$ ipython --no-banner

In [1]: import numpy as np

In [2]: import numpy.linalg as la

In [3]: np.set_printoptions(precision=2, suppress=True, linewidth=200)

In [4]: def tidy(a):
   ...:     return np.round(a, 2) + 0
   ...: 

In [5]: K = np.load("a.npy")

In [6]: K
Out[6]: 
array([[ 0,  0,  1],
       [ 0,  0,  1],
       [ 0,  0,  0],
       [-1,  2, -1],
       [ 0,  0,  1],
       [ 0,  0,  1],
       [-1,  0, -2],
       [ 0,  0,  0],
       [ 0,  0,  1],
       [ 0,  0,  0],
       [-1,  0, -2]])

In [7]: x = np.array([1, 1, 2])

In [8]: a = np.maximum(K @ x, 0)

In [9]: print(K * (a > 1e-9)[:, None])
[[0 0 1]
 [0 0 1]
 [0 0 0]
 [0 0 0]
 [0 0 1]
 [0 0 1]
 [0 0 0]
 [0 0 0]
 [0 0 1]
 [0 0 0]
 [0 0 0]]

In [10]: print(K.T @ a)
[ 0  0 10]

In [11]: np.flatnonzero(a > 1e-9)
Out[11]: array([0, 1, 4, 5, 8])

In [12]: E = np.array([[7.77, 52.58, -15.12],
    ...:     [7.62, 51.69, -14.57],
    ...:     [4.66, 34.14, -4.97],
    ...:     [2.07, 19.27, 0.73],
    ...:     [1.05, 13.3, 1.96],
    ...:     [0.93, 12.58, 2.05],
    ...:     [-0.27, 3.89, 1.56],
    ...:     [-0.3, 3.49, 1.44],
    ...:     [-0.32, 3.05, 1.3],
    ...:     [-0.33, 2.31, 1.03],
    ...:     [-0.27, 1.15, 0.53],
    ...:     [-0.18, 0.59, 0.26],
    ...:     [2.99, -2.13, 3.01],
    ...:     [5.72, -3.38, 10.16],
    ...:     [8.95, -5.66, 21.81],
    ...:     [10.51, -7.11, 28.43],
    ...:     [14.56, -11.93, 48.17],
    ...:     [14.97, -12.51, 50.39]])

In [13]: cen = (E - E.mean(axis=0)) / E.std(axis=0)

In [14]: np.argwhere(np.abs(cen) > 2)
Out[14]: 
array([[ 0,  1],
       [ 1,  1],
       [16,  0],
       [16,  2],
       [17,  0],
       [17,  2]])

In [15]: tidy(cen.std(axis=0))
Out[15]: array([1., 1., 1.])

In [16]: coef = la.lstsq(np.delete(cen, 1, axis=1), cen[:, 1])[0]

In [17]: print(np.abs(coef).argmax())
1

In [18]: tidy(coef)
Out[18]: array([ 0.85, -1.34])

In [19]: M = np.load("run8.npy")

In [20]: M
Out[20]: 
array([[  4,   2,  -4],
       [ 10,   3,  -8],
       [ 17,   7,  -3],
       [ 11,   3, -11],
       [  9,  -5,  -3],
       [  3, -14,  -8],
       [  3, -14, -14],
       [  6, -10,  -8],
       [ 11,  -6,  -1],
       [ 18,   1,   3]])

In [21]: lab = M[:, 2] > np.median(M[:, 2])

In [22]: f = M[lab].mean(axis=0) - M[~lab].mean(axis=0)

In [23]: np.argsort(-np.abs(f).round(6), kind="stable")
Out[23]: array([2, 1, 0])

In [24]: (((M - M.mean(axis=0)) @ f > 0) == lab).mean()
Out[24]: np.float64(0.8)

In [25]: print(tidy(f))
[5.2 6.2 8.2]

In [26]: print(lab.astype(int))
[1 0 1 0 1 0 0 0 1 1]

In [27]: arr = np.load("x.npy")

In [28]: arr
Out[28]: 
array([[ 1.32, -0.3 , -0.38],
       [ 2.09, -4.5 , -0.15],
       [ 1.1 ,  3.85,  0.32],
       [ 4.5 ,  2.47,  0.57],
       [-1.73, -2.86,  0.17],
       [ 2.53,  4.64, -2.45],
       [ 1.89, -0.15, -1.13],
       [ 7.97, -1.09,  0.58],
       [-4.12, -2.93, -0.55],
       [ 1.65,  0.2 , -1.69],
       [-2.24, -2.21,  0.14],
       [-0.64, -2.63,  0.72],
       [ 2.49, -0.58,  0.18],
       [-2.3 , -1.3 ,  0.29],
       [-2.57,  3.63,  1.29],
       [ 3.99,  3.04, -1.46],
       [ 1.  , -1.16, -0.37],
       [ 2.79,  0.6 ,  0.46]])

In [29]: cen = arr - arr.mean(axis=0)

In [30]: vecs = la.svd(cen)[2][:2]

In [31]: Y = cen - cen @ vecs.T @ vecs

In [32]: tidy(np.cov(cen @ vecs.T, rowvar=False))
Out[32]: 
array([[10.42,  0.  ],
       [ 0.  ,  5.47]])

In [33]: print(la.norm(Y, axis=1).round(6).argmax())
5
